>>> import numpy as np
>>> np.set_printoptions(precision=4, suppress=True, linewidth=120, legacy="1.25")
>>> rnd = lambda a: np.round(a, 4) + 0
>>> F = np.load("test7.npy")
>>> print(F)
[[-3.4242  2.419   3.0958]
 [ 2.1893 -2.5331 -3.9513]
 [-2.2104  1.1667  1.0832]
 [ 2.1207 -2.7486 -3.7088]
 [-0.0882 -0.0985  0.1057]
 [-2.3632  2.5477  3.8177]
 [ 4.694  -2.2621 -2.3803]
 [ 0.9317 -2.8049 -4.2987]
 [-3.3992  0.8382  0.6793]
 [-0.3413 -3.0242 -5.2765]
 [-0.1615 -0.0506 -0.1618]
 [ 2.5248  0.4402  1.4428]
 [ 3.4793 -2.3412 -3.0919]
 [ 0.9076 -2.7401 -4.5402]]
>>> Xc = F - F.mean(axis=1)
Traceback (most recent call last):
  File "<python-input-5>", line 1, in <module>
    Xc = F - F.mean(axis=1)
         ~~^~~~~~~~~~~~~~~~
ValueError: operands could not be broadcast together with shapes (14,3) (14,) 
>>> Xc = F - F.mean(axis=0)
>>> U, sv, Vh = np.linalg.svd(Xc, full_matrices=False)
>>> print(np.abs(U[:, 0]).argmax())
5
>>> print((np.sign(U[:, 0]) == np.sign(U[0, 0])).astype(int))
[1 0 1 0 1 1 0 0 1 0 1 1 0 0]
>>> print(rnd(Vh[0] * np.sign(Vh[0, np.abs(Vh[0]).argmax()])))
[-0.5011  0.4986  0.7073]
>>> x0 = np.array([2, 5, 3])
>>> target = F @ x0
>>> print(rnd(np.linalg.lstsq(F, target)[0]))
[2. 5. 3.]
>>> print(rnd(np.linalg.solve(F.T @ F, F.T @ target)))
[2. 5. 3.]
>>> rng = np.random.default_rng(665446)
>>> target = target + 0.02 * rng.normal(size=14)
>>> print(rnd(target))
[ 14.559  -20.1385   4.6733 -20.6159  -0.3849  19.4771  -9.0896 -25.0374  -0.5466 -31.6141  -1.0945  11.5544 -13.988
 -25.5137]
>>> c, *_ = np.linalg.lstsq(F, target)
>>> print(rnd(c))
[1.9966 5.0123 2.9893]
>>> print(c.round())
[2. 5. 3.]
>>> print(rnd(np.linalg.norm(target - F @ c)))
0.0729
>>> def softmax(z):
...     e = np.exp(z - z.max(axis=-1, keepdims=True))
...     return e / e.sum(axis=-1, keepdims=True)
... 
>>> print(rnd(softmax(F[4])))
[0.3121 0.3089 0.3789]
>>> print(rnd(softmax(10 * F[4])))
[0.1129 0.1019 0.7852]
>>> att = F @ F.T / np.sqrt(3)
>>> print(rnd(softmax(att)[4] @ F))
[-0.0269 -0.4887 -0.8031]
>>> print(softmax(att).round(6).argmax(axis=1))
[ 0  9  0  9  0  5  6  9  0  9  9 11  6  9]
>>> M2 = F / np.sqrt((F ** 2).mean(axis=1, keepdims=True))
>>> print(rnd(np.linalg.norm(M2, axis=1)))
[1.7321 1.7321 1.7321 1.7321 1.7321 1.7321 1.7321 1.7321 1.7321 1.7321 1.7321 1.7321 1.7321 1.7321]
>>> print(np.linalg.matrix_rank(F - F.mean(axis=1, keepdims=True)))
2
>>> print(rnd(M2[1]))
[ 0.7322 -0.8472 -1.3215]
